$ ipython --no-banner

In [1]: import numpy as np

In [2]: np.set_printoptions(precision=4, suppress=True, linewidth=160, floatmode="fixed")

In [3]: def rnd(a):
   ...:     return np.round(a, 4) + 0
   ...: 

In [4]: M = np.loadtxt("out15.csv", delimiter=",")

In [5]: M
Out[5]: 
array([[ 1.0077,  1.3697,  0.7614, -0.3073,  0.0597,  1.5329,  0.7746,  0.1605],
       [-0.9819,  0.5274, -0.5239, -1.1571,  0.6297,  0.0960, -0.3924,  1.4157],
       [ 1.5798, -0.4661, -1.2455,  0.0601, -0.5469,  1.1945, -0.1604,  0.7708],
       [-0.8582, -0.3678,  0.2682, -0.6092, -0.6897,  1.6106, -0.7742, -0.2565],
       [-0.4113,  0.2316,  0.0959, -0.6410, -1.9218, -0.9309,  1.0198,  0.9907]])

In [6]: def softmax(z):
   ...:     e = np.exp(z - z.max(axis=-1, keepdims=True))
   ...:     return e / e.sum(axis=-1, keepdims=True)
   ...: 

In [7]: rnd(softmax(10 * M[2]))
Out[7]: array([0.9789, 0.0000, 0.0000, 0.0000, 0.0000, 0.0208, 0.0000, 0.0003])

In [8]: rnd(softmax(M[2] + -3))
Out[8]: array([0.3537, 0.0457, 0.0210, 0.0774, 0.0422, 0.2406, 0.0621, 0.1575])

In [9]: rnd(softmax(M).sum(axis=1))
Out[9]: array([1.0000, 1.0000, 1.0000, 1.0000, 1.0000])

In [10]: scores = M @ M.T / np.sqrt(8)

In [11]: rnd(softmax(scores)[2] @ M)
Out[11]: array([ 1.0420, -0.1337, -0.7538, -0.1526, -0.4934,  1.0841, -0.0425,  0.6612])

In [12]: softmax(scores).round(6).argmax(axis=1)
Out[12]: array([0, 1, 2, 3, 4])

In [13]: Y = M / np.linalg.norm(M, axis=1, keepdims=True)

In [14]: gram = Y @ Y.T

In [15]: (np.abs(gram) > 0.9).astype(int)
Out[15]: 
array([[1, 0, 0, 0, 0],
       [0, 1, 0, 0, 0],
       [0, 0, 1, 0, 0],
       [0, 0, 0, 1, 0],
       [0, 0, 0, 0, 1]])

In [16]: gram = M.T @ M

In [17]: np.linalg.matrix_rank(gram)
Out[17]: np.int64(5)

In [18]: (M @ M.T).shape
Out[18]: (5, 5)

In [19]: rnd(np.linalg.eigvalsh(gram)[::-1])
Out[19]: array([9.0001, 7.2901, 5.9048, 4.7829, 3.8741, 0.0000, 0.0000, 0.0000])

In [20]: np.allclose(gram, gram.T)
Out[20]: True

In [21]: rnd(np.diag(gram))
Out[21]: array([5.3810, 2.5604, 2.4866, 2.2189, 4.8682, 7.2464, 2.4191, 3.6714])

In [22]: vec = np.array([0, -1, 3, 2, -1, 3, 1, 0])

In [23]: a = np.maximum(M @ vec, 0)

In [24]: rnd(np.tanh(M @ vec))
Out[24]: array([ 1.0000, -0.9999,  0.6750,  0.9998, -0.7921])

In [25]: rnd(M.T @ a)
Out[25]: array([ 2.9172,  5.5776,  4.5139, -4.5398, -3.3557, 17.1561,  0.5770,  0.3270])

In [26]: Y = np.array([[1, 3, 6, 3, 4],
    ...:     [3, 3, 5, 6, 5],
    ...:     [0, 4, 3, 5, 5],
    ...:     [6, 7, 9, 1, 5],
    ...:     [7, 7, 8, 4, 9],
    ...:     [4, 5, 9, 9, 9],
    ...:     [6, 9, 3, 5, 7],
    ...:     [8, 1, 0, 1, 6]])

In [27]: X = Y.T @ Y

In [28]: X
Out[28]: 
array([[211, 185, 185, 129, 238],
       [185, 239, 236, 173, 259],
       [185, 236, 305, 200, 283],
       [129, 173, 200, 194, 230],
       [238, 259, 283, 230, 338]])

In [29]: # symmetric

In [30]: vals, V = np.linalg.eig(X)

In [31]: rnd(np.sort(np.linalg.eigvals(np.linalg.inv(X))))
Out[31]: array([0.0009, 0.0123, 0.0210, 0.0373, 0.3015])

In [32]: K = np.loadtxt("test18.csv", delimiter=",")

In [33]: K
Out[33]: 
array([[ 1.0000,  0.0000,  0.0000,  0.0000,  0.0000,  0.0000,  0.0000,  0.0000],
       [ 2.0000,  1.0000,  0.0000,  0.0000,  0.0000,  0.0000,  0.0000,  0.0000],
       [ 2.0000,  0.0000,  1.0000,  0.0000,  0.0000,  0.0000,  0.0000,  0.0000],
       [ 2.0000,  0.0000,  2.0000,  1.0000,  0.0000,  0.0000,  0.0000,  0.0000],
       [ 2.0000, -2.0000, -1.0000,  1.0000,  1.0000,  0.0000,  0.0000,  0.0000],
       [ 0.0000, -1.0000, -2.0000, -2.0000, -2.0000,  1.0000,  0.0000,  0.0000],
       [-1.0000, -1.0000,  2.0000,  2.0000,  0.0000,  0.0000,  1.0000,  0.0000],
       [ 1.0000,  1.0000,  0.0000,  2.0000,  0.0000, -1.0000, -1.0000,  1.0000]])

In [34]: np.linalg.matrix_rank(K - K[0, 0] * np.eye(8))
Out[34]: np.int64(6)

In [35]: np.count_nonzero(M)
Out[35]: np.int64(40)

In [36]: u = np.array([-1, 5, 1])

In [37]: np.convolve(K[1], u)
Out[37]: array([-2.0000,  9.0000,  7.0000,  1.0000,  0.0000,  0.0000,  0.0000,  0.0000,  0.0000,  0.0000])

In [38]: np.correlate(K[1], K[7], "full")
Out[38]: array([ 2.0000, -1.0000, -3.0000, -1.0000,  4.0000,  2.0000,  2.0000,  3.0000,  1.0000,  0.0000,  0.0000,  0.0000,  0.0000,  0.0000,  0.0000])

In [39]: vec = np.array([2, 1, 4, 3, 0, 0, 1, 4])

In [40]: rhs = K @ vec

In [41]: coef, lr = np.zeros(8), 1 / np.linalg.norm(K, 2) ** 2

In [42]: for i in range(25):
    ...:     coef -= lr * K.T @ (K @ coef - rhs)
    ...:     if i % 5 == 0: print(i, round(np.linalg.norm(K @ coef - rhs), 4))
    ...: 
0 4.3785
5 1.9954
10 1.1246
15 0.6895
20 0.4761

In [43]: rnd(np.linalg.cond(K))
Out[43]: np.float64(204.1427)

In [44]: rnd(coef)
Out[44]: array([ 1.9870,  0.9887,  3.8116,  3.5880, -0.7177, -0.7835, -0.0004,  0.9190])

In [45]: Y = K / np.linalg.norm(K, axis=1, keepdims=True)

In [46]: gram = Y @ Y.T

In [47]: (np.abs(gram) > 0.9).astype(int)
Out[47]: 
array([[1, 0, 0, 0, 0, 0, 0, 0],
       [0, 1, 0, 0, 0, 0, 0, 0],
       [0, 0, 1, 0, 0, 0, 0, 0],
       [0, 0, 0, 1, 0, 0, 0, 0],
       [0, 0, 0, 0, 1, 0, 0, 0],
       [0, 0, 0, 0, 0, 1, 0, 0],
       [0, 0, 0, 0, 0, 0, 1, 0],
       [0, 0, 0, 0, 0, 0, 0, 1]])

In [48]: (gram - 2 * np.eye(8)).round(6).argmax(axis=1)
Out[48]: array([1, 0, 0, 2, 0, 0, 3, 1])

In [49]: np.argwhere(np.triu(np.abs(gram) > 0.95, 1))
Out[49]: array([], shape=(0, 2), dtype=int64)

In [50]: rnd(gram[2])
Out[50]: array([ 0.8944,  0.8000,  1.0000,  0.8944,  0.4045, -0.2390,  0.0000,  0.2981])

In [51]: arr = np.load("block3.npy")

In [52]: arr
Out[52]: 
array([[-4, -2, -4, -1, -5, -3],
       [ 7,  9,  7, 10,  6,  8],
       [ 2,  4,  2,  5,  1,  3],
       [-7, -5, -7, -4, -8, -6],
       [-5, -3, -5, -2, -6, -4]])

In [53]: # column 2 repeats column 0

In [54]: [round(float(x), 4) for x in np.linalg.svd(arr, compute_uv=False)[:3]]
Out[54]: [28.4521, 7.3127, 0.0]

In [55]: np.linalg.cond(arr) > 100
Out[55]: np.True_

In [56]: rnd(np.linalg.norm(arr, 2) / np.linalg.norm(arr))
Out[56]: np.float64(0.9685)

In [57]: np.linalg.matrix_rank(arr, rtol=0.1)
Out[57]: np.int64(2)

In [58]: np.abs(np.diag(np.linalg.qr(arr)[1])) > 1e-9
Out[58]: array([ True,  True, False, False, False])

In [59]: rnd(np.trace(np.linalg.pinv(arr) @ arr))
Out[59]: np.float64(2.0)

In [60]: np.allclose(arr[:-1].T @ np.linalg.lstsq(arr[:-1].T, arr[-1])[0], arr[-1])
Out[60]: True

In [61]: np.linalg.lstsq(arr[:-1].T, arr[-1])[2]
Out[61]: np.int32(2)

In [62]: left, sv, vt = np.linalg.svd(arr)

In [63]: V = vt[:(sv > 1e-8).sum()]

In [64]: rng = np.random.default_rng(98551)

In [65]: vec = arr[2] + -2 * arr[4] + rng.integers(2) * np.eye(6)[1]

In [66]: vec
Out[66]: array([12.0000, 10.0000, 12.0000,  9.0000, 13.0000, 11.0000])

In [67]: rnd(np.linalg.norm(vec - V.T @ V @ vec))
Out[67]: np.float64(0.0)

In [68]: np.linalg.matrix_rank(np.vstack([arr, vec]))
Out[68]: np.int64(2)

In [69]: rank = np.linalg.matrix_rank(arr)

In [70]: rank
Out[70]: np.int64(2)

In [71]: N = np.linalg.svd(arr)[2][rank:].T

In [72]: rnd(arr @ N)
Out[72]: 
array([[0.0000, 0.0000, 0.0000, 0.0000],
       [0.0000, 0.0000, 0.0000, 0.0000],
       [0.0000, 0.0000, 0.0000, 0.0000],
       [0.0000, 0.0000, 0.0000, 0.0000],
       [0.0000, 0.0000, 0.0000, 0.0000]])

In [73]: Y = np.array([[1, 1, 0], [2, 2, 3], [2, 3, 2], [1, 3, -3], [1, -3, -3], [0, 1, 1]])

In [74]: arr @ Y
Out[74]: 
array([[-22, -11,   1],
       [ 55,  66,   1],
       [ 20,  31,   1],
       [-43, -32,   1],
       [-29, -18,   1]])

In [75]: np.einsum("ij->j", arr)
Out[75]: array([ -7,   3,  -7,   8, -12,  -2])

In [76]: np.linalg.matrix_rank(arr @ Y)
Out[76]: np.int64(2)

In [77]: np.einsum("ik,kj->ij", arr, Y)
Out[77]: 
array([[-22, -11,   1],
       [ 55,  66,   1],
       [ 20,  31,   1],
       [-43, -32,   1],
       [-29, -18,   1]])

In [78]: np.vstack([arr, Y.T]).shape
Out[78]: (8, 6)

In [79]: np.linalg.matrix_rank(np.vstack([arr, Y.T]))
Out[79]: np.int64(5)

In [80]: A = np.load("sample14.npy")

In [81]: A
Out[81]: 
array([[  3.0000,  -3.0000,  -4.0000],
       [  0.0000,  12.0000,  10.0000],
       [  0.0000, -15.0000, -13.0000]])

In [82]: u = np.array([5, 4, 5])

In [83]: Y = A + np.outer(u, np.eye(3)[2])

In [84]: Y
Out[84]: 
array([[  3.0000,  -3.0000,   1.0000],
       [  0.0000,  12.0000,  14.0000],
       [  0.0000, -15.0000,  -8.0000]])

In [85]: rnd(np.linalg.det(Y) / np.linalg.det(A)), rnd(1 + np.linalg.solve(A, u)[2])
Out[85]: (np.float64(-19.0), np.float64(-19.0))

In [86]: np.linalg.matrix_rank(Y - A)
Out[86]: np.int64(1)

In [87]: mat = np.load("case10.npy")

In [88]: mat
Out[88]: 
array([[2, 1, 2, 2],
       [1, 0, 1, 1],
       [0, 1, 1, 2],
       [1, 1, 2, 0],
       [2, 0, 1, 2],
       [2, 1, 1, 2]])

In [89]: vec = np.array([7, 4, 0, 1])

In [90]: rhs = mat @ vec

In [91]: rnd(np.linalg.solve(mat.T @ mat, mat.T @ rhs))
Out[91]: array([7.0000, 4.0000, 0.0000, 1.0000])

In [92]: rhs = rhs + 0.1 * rng.normal(size=6)

In [93]: rnd(rhs)
Out[93]: array([20.0020,  8.0575,  6.0226, 11.2090, 15.9644, 20.0051])

In [94]: coef, *_ = np.linalg.lstsq(mat, rhs)

In [95]: coef.round()
Out[95]: array([7.0000, 4.0000, 0.0000, 1.0000])

In [96]: E = np.load("x.npy")

In [97]: E
Out[97]: 
array([[-2,  2,  2, -3,  2,  1, -1,  2],
       [ 3, -3, -3,  0, -3,  0, -2, -3],
       [-1, -1,  1, -1, -1,  3,  1,  1],
       [ 3, -1,  3,  1,  3, -3, -3, -3]])

In [98]: Y = E / np.linalg.norm(E, axis=1, keepdims=True)

In [99]: gram = Y @ Y.T

In [100]: rnd(np.linalg.norm(Y, axis=1))
Out[100]: array([1.0000, 1.0000, 1.0000, 1.0000])

In [101]: rnd(np.degrees(np.arccos(np.clip(gram[3, 0], -1, 1))))
Out[101]: np.float64(96.8923)

In [102]: (gram - 2 * np.eye(4)).round(6).argmax(axis=1)
Out[102]: array([2, 3, 0, 1])

In [103]: rnd(gram[3])
Out[103]: array([-0.1200,  0.1718, -0.6013,  1.0000])

In [104]: np.linalg.norm(E, axis=1).argmax()
Out[104]: np.int64(3)

In [105]: rnd(np.linalg.norm(E, 1)), rnd(np.linalg.norm(E, np.inf))
Out[105]: (np.float64(9.0), np.float64(20.0))

In [106]: rnd(np.linalg.norm(E) ** 2 / np.linalg.norm(E, 2) ** 2)
Out[106]: np.float64(1.9196)

In [107]: rnd(softmax(10 * E[0]))
Out[107]: array([0.0000, 0.2500, 0.2500, 0.0000, 0.2500, 0.0000, 0.0000, 0.2500])

In [108]: rnd(softmax(E[0]))
Out[108]: array([0.0041, 0.2251, 0.2251, 0.0015, 0.2251, 0.0828, 0.0112, 0.2251])

In [109]: scores = E @ E.T / np.sqrt(8)

In [110]: softmax(scores).round(6).argmax(axis=1)
Out[110]: array([0, 1, 2, 3])

In [111]: rnd(softmax(scores + np.triu(np.full(scores.shape, -np.inf), 1)))
Out[111]: 
array([[1.0000, 0.0000, 0.0000, 0.0000],
       [0.0000, 1.0000, 0.0000, 0.0000],
       [0.0398, 0.0006, 0.9596, 0.0000],
       [0.0000, 0.0000, 0.0000, 1.0000]])

In [112]: rnd(softmax(scores)[0] @ E)
Out[112]: array([-1.9998,  1.9994,  1.9998, -2.9996,  1.9994,  1.0004, -0.9996,  1.9998])

In [113]: W0 = np.load("m.npy")

In [114]: rnd(W0)
Out[114]: 
array([[-0.4854, -1.8391, -1.1479,  0.0166, -0.1105, -2.5795, -2.5055,  0.5501, -0.1161, -1.8827, -1.8057],
       [ 0.3236, -2.6660, -1.6042,  0.7677,  0.0176,  0.0616, -0.3851,  0.4233, -1.3642,  3.4522,  0.7176],
       [-0.6472, -1.2950, -1.0585, -3.1365,  1.0368,  2.0424,  1.1080, -0.6398, -1.1271, -0.6363, -1.8405],
       [ 2.2651, -0.2011,  2.2543,  0.9194,  0.3356,  1.7236, -1.9576, -0.5545, -0.2780,  0.6968, -2.4729],
       [ 0.0000,  1.2623,  0.4032, -1.2849, -3.5769, -0.8382, -0.3181, -0.8048, -2.6165,  0.5913, -0.3894],
       [ 2.2651, -0.9900, -0.1785, -1.0356,  0.1362, -1.4846,  0.3782, -3.6123,  1.2069, -0.0402,  0.9549],
       [ 3.3977,  0.0929, -1.5454,  0.0454, -1.0195, -0.1876,  1.8624,  2.2858,  0.2509, -0.7756, -0.7900],
       [ 1.1326,  0.2939, -1.0967, -1.0964, -0.1845,  1.9415, -2.8178,  0.5124, -0.3672, -1.2692,  2.7339],
       [ 0.3236, -2.5082,  2.9616, -0.0850,  0.0443, -0.3771,  1.1009,  0.9239, -1.6535, -1.5392,  1.5853],
       [-0.3236, -0.8053,  1.4169, -2.5756, -1.3215, -0.2436, -0.6264,  1.6218,  2.9038,  1.5313, -0.0086],
       [ 0.9708,  1.7847,  0.5852, -1.7774,  2.8575, -2.0705, -0.5071,  1.0648, -1.4529,  1.1704,  0.2171]])

In [115]: rnd(np.linalg.svd(W0, compute_uv=False))
Out[115]: array([5.0000, 5.0000, 5.0000, 5.0000, 5.0000, 5.0000, 5.0000, 5.0000, 5.0000, 5.0000, 5.0000])

In [116]: rnd(W0.T @ W0)
Out[116]: 
array([[25.0000,  0.0000,  0.0000,  0.0000,  0.0000,  0.0000,  0.0000,  0.0000,  0.0000,  0.0000,  0.0000],
       [ 0.0000, 25.0000,  0.0000,  0.0000,  0.0000,  0.0000,  0.0000,  0.0000,  0.0000,  0.0000,  0.0000],
       [ 0.0000,  0.0000, 25.0000,  0.0000,  0.0000,  0.0000,  0.0000,  0.0000,  0.0000,  0.0000,  0.0000],
       [ 0.0000,  0.0000,  0.0000, 25.0000,  0.0000,  0.0000,  0.0000,  0.0000,  0.0000,  0.0000,  0.0000],
       [ 0.0000,  0.0000,  0.0000,  0.0000, 25.0000,  0.0000,  0.0000,  0.0000,  0.0000,  0.0000,  0.0000],
       [ 0.0000,  0.0000,  0.0000,  0.0000,  0.0000, 25.0000,  0.0000,  0.0000,  0.0000,  0.0000,  0.0000],
       [ 0.0000,  0.0000,  0.0000,  0.0000,  0.0000,  0.0000, 25.0000,  0.0000,  0.0000,  0.0000,  0.0000],
       [ 0.0000,  0.0000,  0.0000,  0.0000,  0.0000,  0.0000,  0.0000, 25.0000,  0.0000,  0.0000,  0.0000],
       [ 0.0000,  0.0000,  0.0000,  0.0000,  0.0000,  0.0000,  0.0000,  0.0000, 25.0000,  0.0000,  0.0000],
       [ 0.0000,  0.0000,  0.0000,  0.0000,  0.0000,  0.0000,  0.0000,  0.0000,  0.0000, 25.0000,  0.0000],
       [ 0.0000,  0.0000,  0.0000,  0.0000,  0.0000,  0.0000,  0.0000,  0.0000,  0.0000,  0.0000, 25.0000]])
